In [1]: import numpy as np

In [2]: from numpy import linalg as LA

In [3]: np.set_printoptions(suppress=True, linewidth=120)

In [4]: rnd = lambda a: np.round(a, 2) + 0

In [5]: M2 = np.array([[-9, -7, -2, 0], [2, -2, 4, -1], [6, -5, 1, 1], [-3, 3, 1, 1]])

In [6]: K = np.triu(M2)

In [7]: print(K)
[[-9 -7 -2  0]
 [ 0 -2  4 -1]
 [ 0  0  1  1]
 [ 0  0  0  1]]

In [8]: rng = np.random.default_rng(55)

In [9]: labels = rng.permutation(4)

In [10]: print(labels)
[3 0 1 2]

In [11]: M2 = K[labels][:, labels]

In [12]: print(rnd(np.sort(np.abs(LA.eigvals(M2)))))
[1. 1. 2. 9.]

In [13]: print(M2)
[[ 1  0  0  0]
 [ 0 -9 -7 -2]
 [-1  0 -2  4]
 [ 1  0  0  1]]

In [14]: q = K.astype(float).copy()

In [15]: for j in range(4):
    ...:     q[:, j] -= q[:, :j] @ (q[:, :j].T @ q[:, j])
    ...:     q[:, j] /= LA.norm(q[:, j])
    ...: 

In [16]: print(q)
[[-1.  0.  0.  0.]
 [ 0. -1.  0.  0.]
 [ 0.  0.  1.  0.]
 [ 0.  0.  0.  1.]]

In [17]: print(q.T @ K)
[[ 9.  7.  2.  0.]
 [ 0.  2. -4.  1.]
 [ 0.  0.  1.  1.]
 [ 0.  0.  0.  1.]]

In [18]: print(q.T @ q)
[[1. 0. 0. 0.]
 [0. 1. 0. 0.]
 [0. 0. 1. 0.]
 [0. 0. 0. 1.]]

In [19]: U, sigma, Vh = LA.svd(K, full_matrices=False)

In [20]: print(rnd(sigma / sigma[0]))
[1.   0.4  0.13 0.02]

In [21]: print(rnd(Vh @ Vh.T))
[[1. 0. 0. 0.]
 [0. 1. 0. 0.]
 [0. 0. 1. 0.]
 [0. 0. 0. 1.]]

In [22]: print((sigma > 1e-8).sum())
4

In [23]: print(rnd(np.abs(Vh[0])))
[0.78 0.61 0.16 0.01]

In [24]: print(rnd(sigma))
[11.59  4.61  1.55  0.22]

In [25]: print(np.abs(U[:, 0]).round(6).argmax())
0

In [26]: print(rnd(np.sqrt((sigma ** 2).sum())), rnd(LA.norm(K)))
12.57 12.57

In [27]: E = np.load("mat.npy")

In [28]: print(E)
[[-0.1   0.2 ]
 [-0.32 -0.1 ]]

In [29]: M2 = E / np.sqrt((E ** 2).mean(axis=1, keepdims=True))

In [30]: print(LA.matrix_rank(E - E.mean(axis=1, keepdims=True)))
1

In [31]: print(rnd(M2[0]))
[-0.63  1.26]
